>>> import numpy as np
>>> import numpy.linalg as la
>>> np.set_printoptions(precision=1, suppress=True, linewidth=100, floatmode="fixed")
>>> tidy = lambda a: np.round(a, 1) + 0
>>> feats = np.loadtxt("dump.csv", delimiter=",")
>>> tidy(feats)
array([[ 0.2, -0.2,  0.0,  0.2,  0.1,  0.1,  0.0, -0.2,  0.0],
       [-0.2,  0.2,  0.0, -0.2, -0.1, -0.1,  0.0,  0.3,  0.0],
       [ 0.0,  0.0,  0.0,  0.0,  0.0,  0.0,  0.0,  0.1,  0.0],
       [ 0.2, -0.2,  0.0,  0.2,  0.1,  0.1,  0.0, -0.3,  0.0],
       [ 0.1, -0.1,  0.0,  0.1,  0.0,  0.0,  0.0, -0.1,  0.0],
       [ 0.1, -0.1,  0.0,  0.1,  0.0,  0.0,  0.0, -0.1,  0.0],
       [ 0.0,  0.0,  0.0,  0.0,  0.0,  0.0,  0.0,  0.1,  0.0],
       [-0.2,  0.3,  0.1, -0.3, -0.1, -0.1,  0.1,  0.4,  0.0],
       [ 0.0,  0.0,  0.0,  0.0,  0.0,  0.0,  0.0,  0.0,  0.0]])
>>> (la.matrix_power((feats != 0) + (feats.T != 0) + np.eye(9), 9) > 0).astype(int)
array([[1, 1, 1, 1, 1, 1, 1, 1, 0],
       [1, 1, 1, 1, 1, 1, 1, 1, 0],
       [1, 1, 1, 1, 1, 1, 1, 1, 0],
       [1, 1, 1, 1, 1, 1, 1, 1, 0],
       [1, 1, 1, 1, 1, 1, 1, 1, 0],
       [1, 1, 1, 1, 1, 1, 1, 1, 0],
       [1, 1, 1, 1, 1, 1, 1, 1, 0],
       [1, 1, 1, 1, 1, 1, 1, 1, 0],
       [0, 0, 0, 0, 0, 0, 0, 0, 1]])
>>> np.flatnonzero(la.matrix_power((feats != 0) + (feats.T != 0) + np.eye(9), 9)[8])
array([8])
>>> tidy(np.sort(la.eigvals(feats).real))
array([0.0, 0.0, 0.0, 0.0, 0.0, 0.0, 0.0, 0.0, 1.0])
>>> tidy(la.det(feats))
np.float64(0.0)
>>> (feats != 0).astype(int)
array([[1, 1, 1, 1, 1, 1, 1, 1, 0],
       [1, 1, 1, 1, 1, 1, 1, 1, 0],
       [1, 1, 1, 1, 1, 1, 1, 1, 0],
       [1, 1, 1, 1, 1, 1, 1, 1, 0],
       [1, 1, 1, 1, 1, 1, 1, 1, 0],
       [1, 1, 1, 1, 1, 1, 1, 1, 0],
       [1, 1, 1, 1, 1, 1, 1, 1, 0],
       [1, 1, 1, 1, 1, 1, 1, 1, 0],
       [0, 0, 0, 0, 0, 0, 0, 0, 0]])
>>> tidy(feats @ feats)
array([[ 0.2, -0.2,  0.0,  0.2,  0.1,  0.1,  0.0, -0.2,  0.0],
       [-0.2,  0.2,  0.0, -0.2, -0.1, -0.1,  0.0,  0.3,  0.0],
       [ 0.0,  0.0,  0.0,  0.0,  0.0,  0.0,  0.0,  0.1,  0.0],
       [ 0.2, -0.2,  0.0,  0.2,  0.1,  0.1,  0.0, -0.3,  0.0],
       [ 0.1, -0.1,  0.0,  0.1,  0.0,  0.0,  0.0, -0.1,  0.0],
       [ 0.1, -0.1,  0.0,  0.1,  0.0,  0.0,  0.0, -0.1,  0.0],
       [ 0.0,  0.0,  0.0,  0.0,  0.0,  0.0,  0.0,  0.1,  0.0],
       [-0.2,  0.3,  0.1, -0.3, -0.1, -0.1,  0.1,  0.4,  0.0],
       [ 0.0,  0.0,  0.0,  0.0,  0.0,  0.0,  0.0,  0.0,  0.0]])
>>> U, sig, VT = la.svd(feats)
>>> vecs = VT[:(sig > 1e-8).sum()]
>>> rng = np.random.default_rng(96)
>>> x0 = feats[7] + -2 * feats[0] + rng.integers(2) * np.eye(9)[5]
>>> tidy(x0)
array([-0.6,  0.6,  0.1, -0.6, -0.2,  0.8,  0.1,  0.8,  0.0])
>>> tidy(la.norm(x0 - vecs.T @ vecs @ x0))
np.float64(1.0)
>>> la.matrix_rank(np.vstack([feats, x0]))
np.int64(2)
>>> tidy(np.diag(vecs.T @ vecs))
array([0.2, 0.2, 0.0, 0.2, 0.0, 0.0, 0.0, 0.4, 0.0])
>>> tidy(vecs.T @ vecs)
array([[ 0.2, -0.2,  0.0,  0.2,  0.1,  0.1,  0.0, -0.2,  0.0],
       [-0.2,  0.2,  0.0, -0.2, -0.1, -0.1,  0.0,  0.3,  0.0],
       [ 0.0,  0.0,  0.0,  0.0,  0.0,  0.0,  0.0,  0.1,  0.0],
       [ 0.2, -0.2,  0.0,  0.2,  0.1,  0.1,  0.0, -0.3,  0.0],
       [ 0.1, -0.1,  0.0,  0.1,  0.0,  0.0,  0.0, -0.1,  0.0],
       [ 0.1, -0.1,  0.0,  0.1,  0.0,  0.0,  0.0, -0.1,  0.0],
       [ 0.0,  0.0,  0.0,  0.0,  0.0,  0.0,  0.0,  0.1,  0.0],
       [-0.2,  0.3,  0.1, -0.3, -0.1, -0.1,  0.1,  0.4,  0.0],
       [ 0.0,  0.0,  0.0,  0.0,  0.0,  0.0,  0.0,  0.0,  0.0]])
